$ python -q
>>> import numpy as np
>>> import numpy.linalg as la
>>> np.set_printoptions(precision=2, suppress=True, linewidth=100)
>>> def rd(a):
...     return np.round(a, 2) + 0
... 
>>> M = np.loadtxt("w.csv", delimiter=",")
>>> print(M)
[[-1.95 -1.   -1.   -1.    2.   -1.   -2.   -2.  ]
 [ 0.   -0.95  1.   -1.    2.   -2.    2.   -1.  ]
 [ 1.    0.   -0.95  2.   -1.    2.   -2.   -2.  ]
 [ 0.    0.   -2.   -1.95  1.   -1.   -2.    1.  ]
 [ 2.   -2.   -2.   -1.    1.05  1.    0.    1.  ]
 [ 1.    1.    2.    1.   -2.    0.05 -2.    2.  ]
 [ 0.    2.    1.   -2.   -2.    2.    1.05 -1.  ]
 [-2.   -1.   -1.   -1.    2.   -1.   -2.   -1.95]]
>>> print(np.argsort(-la.norm(M, axis=0).round(6), kind="stable")[:3])
[6 4 7]
>>> print([round(float(x), 2) for x in la.svd(M, compute_uv=False)[:3]])
[7.63, 5.41, 4.67]
>>> print(la.cond(M) > 100)
True
>>> x = np.array([-9, -5, -9, 2, -2, -2, -7, 0])
>>> print(rd(M @ np.ones(8)))
[-7.95  0.05 -0.95 -4.95  0.05  3.05  1.05 -7.95]
>>> print(M @ np.eye(8)[0])
[-1.95  0.    1.    0.    2.    1.    0.   -2.  ]
>>> print(la.norm(M @ x) <= la.norm(M, 2) * la.norm(x) + 1e-9)
True
>>> print(rd(M.mean(axis=0)))
[ 0.01 -0.24 -0.37 -0.62  0.38  0.01 -0.87 -0.49]
>>> print(np.count_nonzero(M))
58
>>> print(np.abs(M).max())
2.0
>>> print(np.unravel_index(np.abs(M).argmax(), M.shape))
(np.int64(0), np.int64(4))
>>> left, sv, Vt = la.svd(M)
>>> print(rd(sv))
[7.63 5.41 4.67 4.04 3.7  1.72 1.06 0.  ]
>>> Y = left[:, :7] @ np.diag(sv[:7]) @ Vt[:7]
>>> print(rd(Y))
[[-1.95 -1.   -1.   -1.    2.   -1.   -2.   -2.  ]
 [ 0.   -0.95  1.   -1.    2.   -2.    2.   -1.  ]
 [ 1.    0.   -0.95  2.   -1.    2.   -2.   -2.  ]
 [ 0.    0.   -2.   -1.95  1.   -1.   -2.    1.  ]
 [ 2.   -2.   -2.   -1.    1.05  1.    0.    1.  ]
 [ 1.    1.    2.    1.   -2.    0.05 -2.    2.  ]
 [ 0.    2.    1.   -2.   -2.    2.    1.05 -1.  ]
 [-2.   -1.   -1.   -1.    2.   -1.   -2.   -1.95]]
>>> print(la.matrix_rank(M, rtol=0.05))
7
>>> print(la.cond(Y) > 100)
True
>>> print(la.matrix_rank(Y, rtol=0.1))
7
>>> X = np.loadtxt("x.csv", delimiter=",")
>>> print(X)
[[-0.28 -0.96  0.92 -0.76  0.93  0.97  0.1  -0.61  0.96]
 [-0.82  0.12 -0.19  0.98  0.52 -0.82  0.98 -0.97 -0.41]
 [-0.91 -0.87  0.71  0.95  0.24 -0.8   0.71 -0.82 -0.48]
 [ 0.49 -0.36  0.35 -0.86  0.49  0.88 -0.49  0.34  0.77]
 [-0.72  0.2  -0.15  0.97  0.98  0.57  1.   -1.    0.85]
 [-0.69 -0.02 -0.14  0.91 -0.92 -0.99 -0.46  0.53 -0.97]
 [-1.   -1.    1.    0.98 -0.92 -1.   -1.    0.9  -0.98]
 [ 0.97  0.54 -0.15 -1.    0.97  1.   -0.02 -0.02  1.  ]
 [-0.32 -0.78  0.59 -0.38 -0.96 -0.92 -0.99  0.98 -0.93]
 [-0.74 -0.68  0.47  0.8  -0.43 -0.84 -0.05 -0.11 -0.7 ]
 [-0.7  -0.86  0.77  0.66  0.99  0.96  0.99 -1.    0.98]
 [ 0.87 -0.25  0.39 -0.99  0.94  1.   -0.25  0.03  0.99]
 [ 0.46  0.69 -0.49 -0.14  0.9   0.9   0.93 -0.9   0.88]
 [ 0.95  1.   -0.98 -0.84 -1.   -0.95 -0.99  1.   -0.98]
 [ 0.86  0.91 -0.75 -0.77  0.95  0.99  0.94 -0.88  0.97]
 [ 0.97  0.95 -0.8  -0.98  0.96  1.    0.79 -0.62  0.99]
 [-0.77 -0.99  0.97 -0.26  0.94  0.93  0.27 -0.79  0.93]
 [-0.35 -0.81  0.71 -0.17  0.78  0.77  0.38 -0.62  0.76]
 [ 0.99  1.   -0.97 -0.97  0.98  1.    0.98 -0.91  1.  ]
 [ 0.27  0.54 -0.47 -0.18 -0.95 -0.91 -0.93  0.95 -0.92]]
>>> x = np.array([-3, 0, 5, -1, 0, 2, 5, -5, 1])
>>> y = X @ x
>>> coef, lr = np.zeros(9), 1 / la.norm(X, 2) ** 2
>>> for i in range(30):
...     coef -= lr * X.T @ (X @ coef - y)
...     if i % 10 == 0: print(i, round(la.norm(X @ coef - y), 2))
... 
0 16.94
10 3.43
20 2.87
>>> print(rd(la.cond(X)))
95.74
>>> print(rd(coef))
[-2.29 -2.35  1.88  0.73  2.51  1.36  3.39 -3.98  1.65]
